% ipython --no-banner

In [1]: import numpy as np

In [2]: import numpy.linalg as la

In [3]: np.set_printoptions(precision=2, suppress=True, linewidth=120, floatmode="fixed")

In [4]: def rd(a):
   ...:     return np.round(a, 2) + 0
   ...: 

In [5]: X = np.load("w.npy")

In [6]: X
Out[6]: 
array([[ 0,  0,  0,  0,  0,  0,  0,  0,  0],
       [-2,  1,  0,  0,  0,  0,  0,  0,  0],
       [-2,  1, -3,  0,  0,  0,  0,  0,  0],
       [-1,  0,  1, -1,  0,  0,  0,  0,  0],
       [ 3,  0, -1,  3, -3,  0,  0,  0,  0],
       [ 1,  3,  0,  2,  2,  1,  0,  0,  0],
       [ 0,  2, -1,  3,  3, -2,  0,  0,  0],
       [-1,  2,  2,  3,  3,  0, -1,  1,  0],
       [-3, -2, -2, -1,  1,  1, -1,  0, -1]])

In [7]: rng = np.random.default_rng(50)

In [8]: lab = rng.permutation(9)

In [9]: lab
Out[9]: array([3, 2, 8, 4, 0, 1, 7, 6, 5])

In [10]: B = X[lab][:, lab]

In [11]: np.trace(B)
Out[11]: np.int64(-5)

In [12]: np.diag(B)
Out[12]: array([-1, -3, -1, -3,  0,  1,  1,  0,  1])

In [13]: A = np.load("x.npy")

In [14]: A
Out[14]: 
array([[2, 0, 2, 0],
       [2, 1, 2, 1],
       [6, 0, 4, 0],
       [6, 3, 4, 2]])

In [15]: hat = np.triu(np.array([[1, 2, 0, 3], [3, 3, 3, 0], [0, 0, 1, 2], [1, 2, 1, 0]]), 1) + np.eye(4)

In [16]: B = hat @ A @ la.inv(hat)

In [17]: B
Out[17]: 
array([[  24.00,  -37.00,  129.00, -322.00],
       [  20.00,  -39.00,  131.00, -321.00],
       [  18.00,  -30.00,  102.00, -254.00],
       [   6.00,   -9.00,   31.00,  -78.00]])

In [18]: np.trace(B), np.trace(A)
Out[18]: (np.float64(9.0), np.int64(9))

In [19]: la.matrix_rank(B)
Out[19]: np.int64(4)

In [20]: Q, V = la.qr(A[:, :2])[0], la.qr(A[:, 2:])[0]

In [21]: sigma = la.svd(Q.T @ V, compute_uv=False)

In [22]: rd(la.norm(Q @ Q.T - V @ V.T, 2))
Out[22]: np.float64(0.14)

In [23]: (sigma > 0.9).sum()
Out[23]: np.int64(2)

In [24]: np.einsum("ii->", A)
Out[24]: np.int64(9)

In [25]: np.einsum("ij,ji->", A, A)
Out[25]: np.int64(55)

In [26]: rd(la.det(2 * A)), rd(la.det(A))
Out[26]: (np.float64(64.0), np.float64(4.0))

In [27]: rd(la.det(A[::-1]))
Out[27]: np.float64(4.0)

In [28]: lab = rng.permutation(4)

In [29]: lab
Out[29]: array([0, 1, 2, 3])

In [30]: B = A[lab][:, lab]

In [31]: np.trace(B)
Out[31]: np.int64(9)

In [32]: np.diag(B)
Out[32]: array([2, 1, 4, 2])

In [33]: rd(np.sort(np.abs(la.eigvals(B))))
Out[33]: array([0.30, 0.61, 3.30, 6.61])

In [34]: K = np.load("arr.npy")

In [35]: K
Out[35]: 
array([[ 1.00,  2.00,  1.00,  0.00,  2.00,  2.00,  1.00,  2.00],
       [ 1.00,  1.00,  1.00,  2.00,  2.00,  0.00,  3.00,  2.00],
       [ 1.00,  0.00,  1.00,  2.00,  0.00,  1.00,  0.00,  5.00],
       [ 0.00,  2.00,  2.00,  0.00,  0.00,  5.00,  1.00,  2.00],
       [ 2.00,  1.00,  2.00,  0.00,  0.00,  2.00,  1.00,  2.00],
       [ 0.00,  0.00,  0.00,  0.00,  0.00, -1.00,  2.00,  2.00],
       [ 0.00,  0.00,  0.00,  0.00,  0.00,  1.00,  2.00, -1.00],
       [ 0.00,  0.00,  0.00,  0.00,  0.00,  2.00, -2.00,  0.00]])

In [36]: K @ K
Out[36]: 
array([[ 8.00,  6.00,  8.00,  6.00,  6.00, 10.00, 11.00, 18.00],
       [ 7.00,  9.00, 11.00,  4.00,  4.00, 24.00, 10.00, 14.00],
       [ 2.00,  6.00,  6.00,  2.00,  2.00, 22.00, -5.00, 13.00],
       [ 4.00,  2.00,  4.00,  8.00,  4.00,  2.00, 14.00, 23.00],
       [ 5.00,  5.00,  5.00,  6.00,  6.00,  9.00,  7.00, 19.00],
       [ 0.00,  0.00,  0.00,  0.00,  0.00,  7.00, -2.00, -4.00],
       [ 0.00,  0.00,  0.00,  0.00,  0.00, -1.00,  8.00,  0.00],
       [ 0.00,  0.00,  0.00,  0.00,  0.00, -4.00,  0.00,  6.00]])

In [37]: (K - K.T) / 2
Out[37]: 
array([[ 0.00,  0.50,  0.00,  0.00,  0.00,  1.00,  0.50,  1.00],
       [-0.50,  0.00,  0.50,  0.00,  0.50,  0.00,  1.50,  1.00],
       [ 0.00, -0.50,  0.00,  0.00, -1.00,  0.50,  0.00,  2.50],
       [ 0.00,  0.00,  0.00,  0.00,  0.00,  2.50,  0.50,  1.00],
       [ 0.00, -0.50,  1.00,  0.00,  0.00,  1.00,  0.50,  1.00],
       [-1.00,  0.00, -0.50, -2.50, -1.00,  0.00,  0.50,  0.00],
       [-0.50, -1.50,  0.00, -0.50, -0.50, -0.50,  0.00,  0.50],
       [-1.00, -1.00, -2.50, -1.00, -1.00,  0.00, -0.50,  0.00]])

In [38]: rd(np.abs(la.eigvals(K)).max())
Out[38]: np.float64(5.18)

In [39]: np.allclose(K @ K.T, K.T @ K)
Out[39]: False

In [40]: rd(la.matrix_power(K, 2))
Out[40]: 
array([[ 8.00,  6.00,  8.00,  6.00,  6.00, 10.00, 11.00, 18.00],
       [ 7.00,  9.00, 11.00,  4.00,  4.00, 24.00, 10.00, 14.00],
       [ 2.00,  6.00,  6.00,  2.00,  2.00, 22.00, -5.00, 13.00],
       [ 4.00,  2.00,  4.00,  8.00,  4.00,  2.00, 14.00, 23.00],
       [ 5.00,  5.00,  5.00,  6.00,  6.00,  9.00,  7.00, 19.00],
       [ 0.00,  0.00,  0.00,  0.00,  0.00,  7.00, -2.00, -4.00],
       [ 0.00,  0.00,  0.00,  0.00,  0.00, -1.00,  8.00,  0.00],
       [ 0.00,  0.00,  0.00,  0.00,  0.00, -4.00,  0.00,  6.00]])

In [41]: (K + K.T) / 2
Out[41]: 
array([[ 1.00,  1.50,  1.00,  0.00,  2.00,  1.00,  0.50,  1.00],
       [ 1.50,  1.00,  0.50,  2.00,  1.50,  0.00,  1.50,  1.00],
       [ 1.00,  0.50,  1.00,  2.00,  1.00,  0.50,  0.00,  2.50],
       [ 0.00,  2.00,  2.00,  0.00,  0.00,  2.50,  0.50,  1.00],
       [ 2.00,  1.50,  1.00,  0.00,  0.00,  1.00,  0.50,  1.00],
       [ 1.00,  0.00,  0.50,  2.50,  1.00, -1.00,  1.50,  2.00],
       [ 0.50,  1.50,  0.00,  0.50,  0.50,  1.50,  2.00, -1.50],
       [ 1.00,  1.00,  2.50,  1.00,  1.00,  2.00, -1.50,  0.00]])

In [42]: u, g = K[2], K[6]

In [43]: u @ u
Out[43]: np.float64(32.0)

In [44]: u @ g
Out[44]: np.float64(-4.0)

In [45]: p = (u @ g) / (u @ u) * u

In [46]: la.matrix_rank(np.outer(u, g))
Out[46]: np.int64(1)

In [47]: (g - p) @ u
Out[47]: np.float64(0.0)

In [48]: rd(p)
Out[48]: array([-0.12,  0.00, -0.12, -0.25,  0.00, -0.12,  0.00, -0.62])

In [49]: np.outer(u, g)
Out[49]: 
array([[ 0.00,  0.00,  0.00,  0.00,  0.00,  1.00,  2.00, -1.00],
       [ 0.00,  0.00,  0.00,  0.00,  0.00,  0.00,  0.00, -0.00],
       [ 0.00,  0.00,  0.00,  0.00,  0.00,  1.00,  2.00, -1.00],
       [ 0.00,  0.00,  0.00,  0.00,  0.00,  2.00,  4.00, -2.00],
       [ 0.00,  0.00,  0.00,  0.00,  0.00,  0.00,  0.00, -0.00],
       [ 0.00,  0.00,  0.00,  0.00,  0.00,  1.00,  2.00, -1.00],
       [ 0.00,  0.00,  0.00,  0.00,  0.00,  0.00,  0.00, -0.00],
       [ 0.00,  0.00,  0.00,  0.00,  0.00,  5.00, 10.00, -5.00]])

In [50]: B = K / np.sqrt((K ** 2).mean(axis=1, keepdims=True))

In [51]: rd(K - K.mean(axis=1, keepdims=True))
Out[51]: 
array([[-0.38,  0.62, -0.38, -1.38,  0.62,  0.62, -0.38,  0.62],
       [-0.50, -0.50, -0.50,  0.50,  0.50, -1.50,  1.50,  0.50],
       [-0.25, -1.25, -0.25,  0.75, -1.25, -0.25, -1.25,  3.75],
       [-1.50,  0.50,  0.50, -1.50, -1.50,  3.50, -0.50,  0.50],
       [ 0.75, -0.25,  0.75, -1.25, -1.25,  0.75, -0.25,  0.75],
       [-0.38, -0.38, -0.38, -0.38, -0.38, -1.38,  1.62,  1.62],
       [-0.25, -0.25, -0.25, -0.25, -0.25,  0.75,  1.75, -1.25],
       [ 0.00,  0.00,  0.00,  0.00,  0.00,  2.00, -2.00,  0.00]])

In [52]: la.matrix_rank(B) == la.matrix_rank(K)
Out[52]: np.True_

In [53]: rd(la.norm(B, axis=1))
Out[53]: array([2.83, 2.83, 2.83, 2.83, 2.83, 2.83, 2.83, 2.83])

In [54]: la.matrix_rank(K - K.mean(axis=1, keepdims=True))
Out[54]: np.int64(7)

In [55]: rd(B[3])
Out[55]: array([0.00, 0.92, 0.92, 0.00, 0.00, 2.29, 0.46, 0.92])

In [56]: W0 = np.load("m.npy")

In [57]: W0
Out[57]: 
array([[ 0.00,  2.00, -1.00,  2.00],
       [ 2.00,  0.00,  0.00, -3.00],
       [ 0.00,  0.00,  4.00,  3.00],
       [ 0.00,  0.00,  1.00,  3.00]])

In [58]: lab = rng.permutation(4)

In [59]: B = W0[:, lab] * rng.choice([-1, 1], 4)

In [60]: B
Out[60]: 
array([[-2.00, -2.00, -1.00, -0.00],
       [-0.00,  3.00,  0.00, -2.00],
       [-0.00, -3.00,  4.00, -0.00],
       [-0.00, -3.00,  1.00, -0.00]])

In [61]: Uu, _, vt = la.svd(W0.T @ B)

In [62]: lab
Out[62]: array([1, 3, 2, 0])

In [63]: rd(Uu @ vt)
Out[63]: 
array([[ 0.00,  0.00,  0.00, -1.00],
       [-1.00,  0.00,  0.00,  0.00],
       [ 0.00,  0.00,  1.00,  0.00],
       [ 0.00, -1.00,  0.00,  0.00]])

In [64]: W0.inv()
---------------------------------------------------------------------------
AttributeError                            Traceback (most recent call last)
Cell In[64], line 1
----> 1 W0.inv()

AttributeError: 'numpy.ndarray' object has no attribute 'inv'

In [65]: (W0 - W0.T) / 2
Out[65]: 
array([[ 0.00,  0.00, -0.50,  1.00],
       [ 0.00,  0.00,  0.00, -1.50],
       [ 0.50,  0.00,  0.00,  1.00],
       [-1.00,  1.50, -1.00,  0.00]])

In [66]: W0 @ W0
Out[66]: 
array([[ 4.00,  0.00, -2.00, -3.00],
       [ 0.00,  4.00, -5.00, -5.00],
       [ 0.00,  0.00, 19.00, 21.00],
       [ 0.00,  0.00,  7.00, 12.00]])

In [67]: np.allclose(W0 @ W0.T, W0.T @ W0)
Out[67]: False

In [68]: m1 = np.loadtxt("sample1.csv", delimiter=",")

In [69]: m1
Out[69]: 
array([[ -4.00,   3.00,  -4.00,   3.00,   4.00,   0.00],
       [ -9.00,  -2.00,  -7.00,   2.00,   2.00,   3.00],
       [-13.00,  -2.00,  -5.00,   4.00,   5.00,   6.00],
       [-12.00,  -2.00,  -5.00,   9.00,   7.00,   1.00],
       [ -9.00,  -7.00, -10.00,   4.00,  11.00,  -4.00],
       [ -9.00,  -5.00, -14.00,   8.00,  13.00,  -2.00],
       [ -8.00,  -9.00, -11.00,   8.00,   9.00,  -1.00],
       [-12.00,  -9.00, -11.00,  12.00,   8.00,  -2.00],
       [ -7.00, -14.00, -15.00,  14.00,  12.00,  -3.00],
       [ -8.00, -15.00, -15.00,  11.00,   9.00,  -1.00],
       [-13.00, -13.00, -10.00,  16.00,  10.00,   3.00],
       [-14.00, -12.00, -14.00,  12.00,  11.00,   8.00],
       [ -9.00, -15.00, -18.00,  16.00,  12.00,  11.00],
       [-14.00, -18.00, -14.00,  13.00,  16.00,  10.00],
       [-17.00, -17.00, -17.00,  13.00,  13.00,  14.00]])

In [70]: B = np.array([[3, 5, 9], [5, 1, 8], [3, 4, 5], [-6, 8, -4], [6, -6, 2], [8, -5, 7]])

In [71]: la.matrix_rank(m1 @ B)
Out[71]: np.int64(3)

In [72]: la.matrix_rank(np.vstack([m1, B.T]))
Out[72]: np.int64(6)

In [73]: np.einsum("ik,kj->ji", m1, B)
Out[73]: 
array([[  -3.00,  -34.00,  -10.00,  -65.00,  -82.00,  -80.00, -104.00, -154.00, -172.00, -164.00, -146.00,  -86.00,
         -92.00,  -76.00,  -75.00],
       [ -33.00,  -86.00, -115.00,  -57.00, -106.00, -110.00,  -78.00,  -55.00,  -54.00,  -76.00,  -65.00, -148.00,
        -131.00, -186.00, -214.00],
       [ -36.00, -115.00, -122.00, -164.00, -209.00, -211.00, -220.00, -281.00, -303.00, -300.00, -294.00, -262.00,
        -254.00, -290.00, -302.00]])
